$ python -q
>>> import numpy as np
>>> import numpy.linalg as la
>>> np.set_printoptions(precision=2, suppress=True, linewidth=140, sign=" ")
>>> A = np.array([[-1.0, 1.0, 1.0], [1.0, -1.0, 1.0], [1.0, 1.0, -1.0]])
>>> print(np.fft.fft(A[0]))
[ 1.+0.j -2.+0.j -2.+0.j]
>>> print(A @ (-1.0) ** np.arange(3))
[-1.  3. -1.]
>>> print(A @ np.ones(3))
[ 1.  1.  1.]
>>> print(np.sort(np.abs(np.fft.fft(A[0]))), np.sort(la.svd(A, compute_uv=False)))
[ 1.  2.  2.] [ 1.  2.  2.]
>>> A2 = A / np.sqrt((A ** 2).mean(axis=1, keepdims=True))
>>> print(la.matrix_rank(A2) == la.matrix_rank(A))
True
>>> print(A2[1])
[ 1. -1.  1.]
>>> print(np.abs(A).max())
1.0
>>> print(np.diff(A, axis=0))
[[ 2. -2.  0.]
 [ 0.  2. -2.]]
>>> print(la.svd(A, compute_uv=False))
[ 2.  2.  1.]
>>> print(A.sum(axis=0))
[ 1.  1.  1.]
>>> print(A - A[0])
[[ 0.  0.  0.]
 [ 2. -2.  0.]
 [ 2.  0. -2.]]
>>> A[3]
Traceback (most recent call last):
  File "<python-input-16>", line 1, in <module>
    A[3]
    ~^^^
IndexError: index 3 is out of bounds for axis 0 with size 3
>>> vals, evecs = la.eigh(A)
>>> vec = np.array([1, 1, 0])
>>> print((np.sign(evecs[:, -1].round(6)) == np.sign(evecs[0, -1].round(6))).astype(int))
[ 1  1  1]
>>> print(vec @ A @ vec)
0.0
>>> print(evecs * np.abs(vals) @ evecs.T)
[[ 1.67 -0.33 -0.33]
 [-0.33  1.67 -0.33]
 [-0.33 -0.33  1.67]]
>>> m1 = np.loadtxt("block7.csv", delimiter=",")
>>> print(m1)
[[-0.62 -0.47 -0.63]
 [ 0.65  0.15 -0.75]
 [ 0.44 -0.87  0.22]]
>>> u = np.array([-2, 2, 0])
>>> A2 = A + np.outer(u, np.eye(3)[1])
>>> print(la.matrix_rank(A2 - A))
1
>>> rng = np.random.default_rng(6)
>>> z = rng.permutation(3)
>>> print(z)
[ 0  1  2]
>>> A2 = m1[z][:, z]
>>> print(np.allclose(A2, m1))
True
>>> print(np.diag(A2))
[-0.62  0.15  0.22]
>>> print(round(la.det(A2), 2), round(float(la.det(m1[z])), 2))
1.0 1.0
>>> print(round(float(m1[:, 1] @ m1[:, 0]), 2))
-0.0
>>> print(np.round(m1.T @ m1, 2) + 0)
[[ 1.  0.  0.]
 [ 0.  1.  0.]
 [ 0.  0.  1.]]
>>> print(la.svd(m1, compute_uv=False))
[ 1.  1.  1.]
>>> Q, _ = la.qr(np.array([[0.2], [0.6], [-0.1], [0.0]]))
>>> feats = Q @ Q.T
>>> print(feats)
[[ 0.1   0.29 -0.05  0.  ]
 [ 0.29  0.88 -0.15  0.  ]
 [-0.05 -0.15  0.02  0.  ]
 [ 0.    0.    0.    0.  ]]
>>> vals, evecs = la.eigh(feats)
>>> print(vals.round(2) + 0)
[ 0.  0.  0.  1.]
>>> print((vals > 1e-8).sum(), (vals < -1e-8).sum())
1 0
>>> print(np.round(vals.sum(), 2), np.trace(feats))
1.0 1.0
>>> print(np.abs(evecs[:, -1]).round(6).argmax())
1
>>> print(np.round(la.svd(feats, compute_uv=False), 2) + 0)
[ 1.  0.  0.  0.]
>>> left, sv, VT = la.svd(feats)
>>> evecs = VT[:(sv > 1e-8).sum()]
>>> vec = feats[3] + -1 * feats[1] + rng.integers(2) * np.eye(4)[2]
>>> print(vec)
[-0.29 -0.88  1.15  0.  ]
>>> print(round(la.norm(vec - evecs.T @ evecs @ vec), 2))
0.99
>>> print(evecs.T @ evecs)
[[ 0.1   0.29 -0.05  0.  ]
 [ 0.29  0.88 -0.15  0.  ]
 [-0.05 -0.15  0.02  0.  ]
 [ 0.    0.    0.    0.  ]]
>>> rk = la.matrix_rank(feats)
>>> print(rk)
1
>>> ns = la.svd(feats)[2][rk:].T
>>> print(np.allclose(feats @ ns, 0))
True
>>> vals, evecs = la.eigh(feats)
>>> vec = np.array([3, 2, -1, 1])
>>> print(evecs * np.maximum(vals, 0) @ evecs.T)
[[ 0.1   0.29 -0.05  0.  ]
 [ 0.29  0.88 -0.15  0.  ]
 [-0.05 -0.15  0.02  0.  ]
 [ 0.    0.    0.    0.  ]]
>>> print((np.sign(evecs[:, -1].round(6)) == np.sign(evecs[0, -1].round(6))).astype(int))
[ 1  1  0  0]
>>> print(np.round(la.eigvalsh(feats[1:, 1:]), 2) + 0)
[ 0.   0.   0.9]
>>> print(np.argsort(-la.norm(feats, axis=0).round(6), kind="stable")[:3])
[ 1  0  2]
>>> print(la.matrix_rank(feats, rtol=0.1))
1
